$ ipython --no-banner

In [1]: import numpy as np

In [2]: np.set_printoptions(precision=3, suppress=True, linewidth=160)

In [3]: A2 = np.array([[0, 1, 3, 1, 5, 1],
   ...:     [4, 3, 5, 0, 3, 5],
   ...:     [5, 3, 4, 2, 4, 2],
   ...:     [5, 3, 0, 5, 4, 0],
   ...:     [1, 3, 2, 1, 3, 4],
   ...:     [1, 0, 3, 0, 3, 3]])

In [4]: J = np.triu(A2, 1)

In [5]: J
Out[5]: 
array([[0, 1, 3, 1, 5, 1],
       [0, 0, 5, 0, 3, 5],
       [0, 0, 0, 2, 4, 2],
       [0, 0, 0, 0, 4, 0],
       [0, 0, 0, 0, 0, 4],
       [0, 0, 0, 0, 0, 0]])

In [6]: rng = np.random.default_rng(203)

In [7]: lab = rng.permutation(6)

In [8]: lab
Out[8]: array([4, 0, 2, 5, 1, 3])

In [9]: A2 = J[lab][:, lab]

In [10]: A2
Out[10]: 
array([[0, 0, 0, 4, 0, 0],
       [5, 0, 3, 1, 1, 1],
       [4, 0, 0, 2, 0, 2],
       [0, 0, 0, 0, 0, 0],
       [3, 0, 5, 5, 0, 0],
       [4, 0, 0, 0, 0, 0]])

In [11]: np.sort(np.abs(np.linalg.eigvals(A2)))
Out[11]: array([0., 0., 0., 0., 0., 0.])

In [12]: np.diag(A2)
Out[12]: array([0, 0, 0, 0, 0, 0])

In [13]: left, s, VT = np.linalg.svd(J)

In [14]: s
Out[14]: array([10.492,  5.361,  3.32 ,  1.317,  0.65 ,  0.   ])

In [15]: A2 = left[:, :5] @ np.diag(s[:5]) @ VT[:5]

In [16]: np.linalg.matrix_rank(A2)
Out[16]: np.int64(5)

In [17]: round(np.abs(J - A2).max(), 3)
Out[17]: np.float64(0.0)

In [18]: A2.round(3) + 0
Out[18]: 
array([[0., 1., 3., 1., 5., 1.],
       [0., 0., 5., 0., 3., 5.],
       [0., 0., 0., 2., 4., 2.],
       [0., 0., 0., 0., 4., 0.],
       [0., 0., 0., 0., 0., 4.],
       [0., 0., 0., 0., 0., 0.]])

In [19]: gram = J.T @ J

In [20]: np.linalg.svd(J, compute_uv=False) ** 2
Out[20]: array([110.079,  28.739,  11.024,   1.735,   0.423,   0.   ])

In [21]: gram
Out[21]: 
array([[ 0,  0,  0,  0,  0,  0],
       [ 0,  1,  3,  1,  5,  1],
       [ 0,  3, 34,  3, 30, 28],
       [ 0,  1,  3,  5, 13,  5],
       [ 0,  5, 30, 13, 66, 28],
       [ 0,  1, 28,  5, 28, 46]])

In [22]: np.linalg.eigvalsh(gram)[::-1]
Out[22]: array([110.079,  28.739,  11.024,   1.735,   0.423,   0.   ])

In [23]: np.diag(gram)
Out[23]: array([ 0,  1, 34,  5, 66, 46])

In [24]: np.linalg.matrix_rank(gram)
Out[24]: np.int64(5)
